$ python -q
>>> import numpy as np
>>> np.set_printoptions(precision=2, suppress=True, linewidth=160)
>>> W0 = np.load("m.npy")
>>> W0
array([[ 1,  2,  2, -1],
       [ 0,  0, -3,  3],
       [ 0,  0, -2,  0],
       [ 0,  0,  0,  0]])
>>> # triangular, det is the product of the diagonal
>>> left, sigma, vt = np.linalg.svd(W0)
>>> vecs = vt[:(sigma > 1e-8).sum()]
>>> rng = np.random.default_rng(699048)
>>> vec = W0[3] + -3 * W0[2] + rng.integers(2) * np.eye(4)[3]
>>> vec
array([0., 0., 6., 0.])
>>> np.allclose(vecs.T @ vecs @ vec, vec)
True
>>> np.diag(vecs.T @ vecs)
array([0.2, 0.8, 1. , 1. ])
>>> X = np.array([[0.05, 5.0, -4.0, 1.0],
...     [1.0, 0.05, 0.0, -5.0],
...     [-4.0, -4.0, 5.05, -5.0],
...     [0.0, 5.0, -4.0, 1.05]])
>>> X
array([[ 0.05,  5.  , -4.  ,  1.  ],
       [ 1.  ,  0.05,  0.  , -5.  ],
       [-4.  , -4.  ,  5.05, -5.  ],
       [ 0.  ,  5.  , -4.  ,  1.05]])
>>> th = np.radians(135)
>>> R = np.eye(4)
>>> R[2, 2] = R[1, 1] = np.cos(th)
>>> R[2, 1], R[1, 2] = -np.sin(th), np.sin(th)
>>> R
array([[ 1.  ,  0.  ,  0.  ,  0.  ],
       [ 0.  , -0.71,  0.71,  0.  ],
       [ 0.  , -0.71, -0.71,  0.  ],
       [ 0.  ,  0.  ,  0.  ,  1.  ]])
>>> A2 = X @ R.T
>>> np.allclose(np.linalg.norm(X, axis=1), np.linalg.norm(A2, axis=1))
True
>>> np.allclose(X @ X.T, A2 @ A2.T)
True
>>> np.linalg.svd(X, compute_uv=False), np.linalg.svd(A2, compute_uv=False)
(array([12.27,  5.57,  3.31,  0.01]), array([12.27,  5.57,  3.31,  0.01]))
>>> np.abs(A2 - X).max(axis=0)
array([ 0.  , 11.36,  5.79,  0.  ])
>>> round(float(np.linalg.det(R)), 2), round(np.trace(R), 2)
(1.0, np.float64(0.59))
